$ ipython --no-banner

In [1]: import numpy as np

In [2]: np.set_printoptions(precision=1, suppress=True, linewidth=140, legacy="1.25")

In [3]: rnd = lambda a: np.round(a, 1) + 0

In [4]: W0 = np.load("sample3.npy")

In [5]: print(rnd(W0))
[[ 1.  -0.2 -0.1  0.2  0.  -0.5 -0.3  0.2  0.1  0.1  0.1]
 [-0.2  1.2 -0.1 -0.2  0.   0.1  0.3  0.1 -0.1  0.1  0. ]
 [-0.1 -0.1  1.  -0.3 -0.3 -0.3  0.1  0.   0.2 -0.2  0.5]
 [ 0.2 -0.2 -0.3  0.8 -0.2  0.1 -0.1  0.3  0.2  0.2  0.3]
 [ 0.   0.  -0.3 -0.2  0.8  0.2  0.   0.5  0.   0.2 -0.3]
 [-0.5  0.1 -0.3  0.1  0.2  0.5 -0.1  0.1  0.1  0.  -0.3]
 [-0.3  0.3  0.1 -0.1  0.  -0.1  1.5  0.1 -0.2  0.1  0.1]
 [ 0.2  0.1  0.   0.3  0.5  0.1  0.1  0.8  0.1  0.3  0.3]
 [ 0.1 -0.1  0.2  0.2  0.   0.1 -0.2  0.1  0.9  0.  -0.4]
 [ 0.1  0.1 -0.2  0.2  0.2  0.   0.1  0.3  0.   1.5  0.1]
 [ 0.1  0.   0.5  0.3 -0.3 -0.3  0.1  0.3 -0.4  0.1  1.1]]

In [6]: rnd(np.linalg.norm(W0, 2) / np.linalg.norm(W0))
Out[6]: 0.5

In [7]: np.linalg.cond(W0) > 100
Out[7]: True

In [8]: rank = np.linalg.matrix_rank(W0)

In [9]: rank
Out[9]: 8

In [10]: null = np.linalg.svd(W0)[2][rank:].T

In [11]: [int(np.linalg.matrix_rank(W0[:i])) for i in range(1, len(W0) + 1)]
Out[11]: [1, 2, 3, 4, 5, 6, 7, 8, 8, 8, 8]

In [12]: [int(np.linalg.matrix_rank(np.delete(W0, i, axis=0))) for i in range(11)]
Out[12]: [8, 8, 8, 8, 8, 8, 8, 8, 8, 8, 8]

In [13]: np.linalg.lstsq(W0[:-1].T, W0[-1])[2]
Out[13]: 8

In [14]: rnd(np.trace(np.linalg.pinv(W0) @ W0))
Out[14]: 8.0

In [15]: np.allclose(W0[:-1].T @ np.linalg.lstsq(W0[:-1].T, W0[-1])[0], W0[-1])
Out[15]: True

In [16]: t3 = np.stack([W0, 4 * W0, W0[::-1]])

In [17]: print(np.linalg.matrix_rank(t3))
[8 8 8]

In [18]: t3.shape
Out[18]: (3, 11, 11)

In [19]: (t3 @ W0.T).shape
Out[19]: (3, 11, 11)

In [20]: print(rnd(np.einsum("bij,cij->bc", t3, t3)))
[[ 17.   68.    3.1]
 [ 68.  272.   12.5]
 [  3.1  12.5  17. ]]

In [21]: np.linalg.matrix_rank(t3.reshape(3, -1))
Out[21]: 2

In [22]: rnd(np.linalg.norm(t3, axis=(1, 2)))
Out[22]: array([ 4.1, 16.5,  4.1])

In [23]: data = np.load("w.npy")

In [24]: data
Out[24]: 
array([[ 1, -2,  4, -8],
       [ 1, -1,  1, -1],
       [ 1,  0,  0,  0],
       [ 1,  1,  1,  1]])

In [25]: # row 0 is much longer than the rest

In [26]: q, R = np.linalg.qr(data)

In [27]: rnd(q)
Out[27]: 
array([[-0.5, -0.7,  0.5, -0.2],
       [-0.5, -0.2, -0.5,  0.7],
       [-0.5,  0.2, -0.5, -0.7],
       [-0.5,  0.7,  0.5,  0.2]])

In [28]: q.shape, R.shape
Out[28]: ((4, 4), (4, 4))

In [29]: print(np.trace(q @ q.T))
4.0

In [30]: np.allclose(R.T @ R, data.T @ data)
Out[30]: True

In [31]: rng = np.random.default_rng(20368)

In [32]: z = rng.permutation(4)

In [33]: M2 = q[:, z] * rng.choice([-1, 1], 4)

In [34]: print(rnd(M2))
[[ 0.2 -0.5 -0.5 -0.7]
 [-0.7 -0.5  0.5 -0.2]
 [ 0.7 -0.5  0.5  0.2]
 [-0.2 -0.5 -0.5  0.7]]

In [35]: left, _, vt = np.linalg.svd(q.T @ M2)

In [36]: rnd(left @ vt)
Out[36]: 
array([[ 0.,  1.,  0.,  0.],
       [ 0.,  0.,  0.,  1.],
       [ 0.,  0., -1.,  0.],
       [-1.,  0.,  0.,  0.]])

In [37]: rnd(np.linalg.lstsq(q, M2)[0])
Out[37]: 
array([[ 0.,  1.,  0.,  0.],
       [ 0.,  0.,  0.,  1.],
       [ 0.,  0., -1.,  0.],
       [-1.,  0.,  0.,  0.]])

In [38]: z
Out[38]: array([3, 0, 2, 1])

In [39]: M2 = data / np.linalg.norm(data, axis=1, keepdims=True)

In [40]: C2 = M2 @ M2.T

In [41]: rnd(C2[1])
Out[41]: array([0.8, 1. , 0.5, 0. ])

In [42]: (np.abs(C2) > 0.9).astype(int)
Out[42]: 
array([[1, 0, 0, 0],
       [0, 1, 0, 0],
       [0, 0, 1, 0],
       [0, 0, 0, 1]])

In [43]: rnd(C2)
Out[43]: 
array([[ 1. ,  0.8,  0.1, -0.3],
       [ 0.8,  1. ,  0.5,  0. ],
       [ 0.1,  0.5,  1. ,  0.5],
       [-0.3,  0. ,  0.5,  1. ]])

In [44]: th = np.radians(72)

In [45]: R = np.eye(4)

In [46]: R[2, 2] = R[0, 0] = np.cos(th)

In [47]: R[2, 0], R[0, 2] = -np.sin(th), np.sin(th)

In [48]: rnd(R)
Out[48]: 
array([[ 0.3,  0. ,  1. ,  0. ],
       [ 0. ,  1. ,  0. ,  0. ],
       [-1. ,  0. ,  0.3,  0. ],
       [ 0. ,  0. ,  0. ,  1. ]])

In [49]: M2 = data @ R.T

In [50]: rnd(M2)
Out[50]: 
array([[ 4.1, -2. ,  0.3, -8. ],
       [ 1.3, -1. , -0.6, -1. ],
       [ 0.3,  0. , -1. ,  0. ],
       [ 1.3,  1. , -0.6,  1. ]])

In [51]: np.allclose(data @ data.T, M2 @ M2.T)
Out[51]: True

In [52]: np.allclose(np.linalg.norm(data, axis=1), np.linalg.norm(M2, axis=1))
Out[52]: True

In [53]: rnd(np.abs(M2 - data).max(axis=0))
Out[53]: array([3.1, 0. , 3.7, 0. ])

In [54]: rnd(np.linalg.svd(data, compute_uv=False)), rnd(np.linalg.svd(M2, compute_uv=False))
Out[54]: (array([9.4, 2.1, 1.1, 0.5]), array([9.4, 2.1, 1.1, 0.5]))

In [55]: proj = np.triu(np.array([[3, 1, 3, 0], [3, 1, 2, 0], [0, 0, 3, 2], [0, 2, 3, 1]]), 1) + np.eye(4)

In [56]: M2 = proj @ data @ np.linalg.inv(proj)

In [57]: rnd(np.linalg.det(M2))
Out[57]: 12.0

In [58]: np.linalg.matrix_rank(M2)
Out[58]: 4

In [59]: mat = np.loadtxt("run19.csv", delimiter=",")

In [60]: mat
Out[60]: 
array([[ 4.,  5.,  6.,  7.,  8.,  9., 10., 11., 12.],
       [13., 14., 15., 16., 17., 18., 19., 20., 21.],
       [22., 23., 24., 25., 26., 27., 28., 29., 30.],
       [31., 32., 33., 34., 35., 36., 37., 38., 39.],
       [40., 41., 42., 43., 44., 45., 46., 47., 48.],
       [49., 50., 51., 52., 53., 54., 55., 56., 57.],
       [58., 59., 60., 61., 62., 63., 64., 65., 66.]])

In [61]: f = np.array([1, -1])

In [62]: np.convolve(mat[4], f)
Out[62]: array([ 40.,   1.,   1.,   1.,   1.,   1.,   1.,   1.,   1., -48.])

In [63]: print(np.array([np.convolve(row, f, "same") for row in mat]))
[[ 4.  1.  1.  1.  1.  1.  1.  1.  1.]
 [13.  1.  1.  1.  1.  1.  1.  1.  1.]
 [22.  1.  1.  1.  1.  1.  1.  1.  1.]
 [31.  1.  1.  1.  1.  1.  1.  1.  1.]
 [40.  1.  1.  1.  1.  1.  1.  1.  1.]
 [49.  1.  1.  1.  1.  1.  1.  1.  1.]
 [58.  1.  1.  1.  1.  1.  1.  1.  1.]]

In [64]: rank = np.linalg.matrix_rank(mat)

In [65]: rank
Out[65]: 2

In [66]: null = np.linalg.svd(mat)[2][rank:].T

In [67]: print(np.linalg.matrix_rank(mat.T @ mat), np.linalg.matrix_rank(mat @ mat.T))
2 2

In [68]: [int(np.linalg.matrix_rank(mat[:, :j + 1])) for j in range(9)]
Out[68]: [1, 2, 2, 2, 2, 2, 2, 2, 2]

In [69]: print(rnd(null @ null.T))
[[ 0.6 -0.3 -0.2 -0.2 -0.1  0.   0.   0.1  0.2]
 [-0.3  0.7 -0.2 -0.2 -0.1 -0.1  0.   0.   0.1]
 [-0.2 -0.2  0.8 -0.1 -0.1 -0.1  0.   0.   0. ]
 [-0.2 -0.2 -0.1  0.9 -0.1 -0.1 -0.1 -0.1  0. ]
 [-0.1 -0.1 -0.1 -0.1  0.9 -0.1 -0.1 -0.1 -0.1]
 [ 0.  -0.1 -0.1 -0.1 -0.1  0.9 -0.1 -0.2 -0.2]
 [ 0.   0.   0.  -0.1 -0.1 -0.1  0.8 -0.2 -0.2]
 [ 0.1  0.   0.  -0.1 -0.1 -0.2 -0.2  0.7 -0.3]
 [ 0.2  0.1  0.   0.  -0.1 -0.2 -0.2 -0.3  0.6]]

In [70]: [int(np.linalg.matrix_rank(mat[:i])) for i in range(1, len(mat) + 1)]
Out[70]: [1, 2, 2, 2, 2, 2, 2]

In [71]: np.allclose(mat @ null, 0)
Out[71]: True

In [72]: arr = np.loadtxt("mat.csv", delimiter=",")

In [73]: rnd(arr)
Out[73]: 
array([[  0. ,  -0.4,   0.1,   0.2,   0.1,   0. ,  -0.6,  -0.6],
       [  0.2,   0.5,  -0.3,  -0.4,   0.1,  -0.4,   0.1,  -0.2],
       [ -2.1,   3.5,  -3.2,   0.7,  -0.6,  -2.1,   3. ,   0.2],
       [  1.9,  -4.1,   4.1,  -0.6,   0.7,   3.1,  -2.8,  -0.4],
       [ -2.7,   5.2,  -5.3,   0.9,  -1. ,  -3.1,   3.7,  -0.2],
       [ -4.9,   8. ,  -8.2,   2.2,  -1.7,  -4.6,   6.9,   0.2],
       [ -2.8,   4.8,  -4.1,   1.3,  -0.8,  -3. ,   3.4,   0.3],
       [  0.9,  -0.7,   1.2,  -0.2,   0.6,   1.3,  -1.7,  -0.1],
       [ -1.2,   2.3,  -2. ,   0.6,  -0.3,  -1.3,   1.4,   0. ],
       [ -2.1,   2.9,  -2.4,   0.3,  -0.5,  -2.3,   2.4,   0.5],
       [  1.7,  -2.4,   2.9,  -0.8,   0.5,   1.9,  -2.8,  -0.3],
       [ -0.8,   1. ,  -0.9,   0.4,   0.3,  -0.4,   0.8,  -0.7],
       [ -1.3,   1.8,  -1.7,   0.4,  -0.2,  -0.8,   1.1,   0.3],
       [  0.3,  -0.8,   0.2,  -0.5,   0.4,   0.6,  -0.8,   0.7],
       [  5.1,  -8.9,   9. ,  -1.6,   1.5,   5. ,  -7.4,   0. ],
       [ -0.2,   1.2,  -0.3,   0.5,   0. ,  -0.8,   0.7,   0. ],
       [  0.2,  -1. ,   1.2,  -0.3,   0.2,   0.7,  -1.1,   0.2],
       [  2. ,  -2.9,   3.2,  -0.4,   0.3,   1.9,  -2.3,  -0.3],
       [  6.2, -10.5,  10.2,  -1.6,   2. ,   6.2,  -8.1,  -0.2],
       [  1. ,  -1.8,   0.5,   0.1,   0.1,   0.9,  -0.6,   0.3],
       [  1.7,  -2.9,   2.6,   0.1,   0.4,   2. ,  -2.1,   0.4],
       [ -2.4,   3.7,  -3.7,   0.9,  -1. ,  -2. ,   3.3,  -0.2],
       [  5.1,  -8. ,   8.6,  -1.7,   1.9,   5. ,  -6.6,  -0.2],
       [ -2.9,   4.9,  -4.4,   1.5,  -0.6,  -2.3,   3. ,  -0.4],
       [  3.8,  -6.2,   5.7,  -1.2,   1. ,   3.3,  -4.9,  -0.3],
       [ -2.9,   4.8,  -4.1,   1.1,  -0.9,  -2.4,   3.3,   0.3],
       [ -6. ,  10.4,  -9.6,   1.9,  -2. ,  -6.1,   8. ,   0.3],
       [ -1.6,   3.2,  -2.5,   0.7,  -0.5,  -1.8,   2.4,   0. ],
       [ -0.7,   1.2,  -1.5,  -0.2,   0.2,  -0.5,   1.3,  -0.7],
       [  4.8,  -6.9,   7.8,  -1.2,   1.7,   4.5,  -5.4,   0. ],
       [  3.4,  -5.6,   6.3,  -1.4,   0.9,   3.7,  -5.3,  -0.3],
       [ -5.5,   9. ,  -8.6,   1.2,  -1.7,  -5.2,   7.4,   0. ],
       [  1.4,  -3.1,   3.1,  -0.6,   0.6,   1.9,  -2.5,   0.2]])

In [74]: z = arr[:, 6] > np.median(arr[:, 6])

In [75]: f = arr[z].mean(axis=0) - arr[~z].mean(axis=0)

In [76]: print(z.astype(int))
[0 0 1 0 1 1 1 0 1 1 0 1 1 0 0 1 0 0 0 0 0 1 0 1 0 1 1 1 1 0 0 1 0]

In [77]: np.argsort(-np.abs(f).round(6), kind="stable")
Out[77]: array([1, 2, 6, 5, 0, 3, 4, 7])

In [78]: print(rnd(f))
[-4.8  8.1 -7.8  1.6 -1.5 -4.9  6.5  0.1]
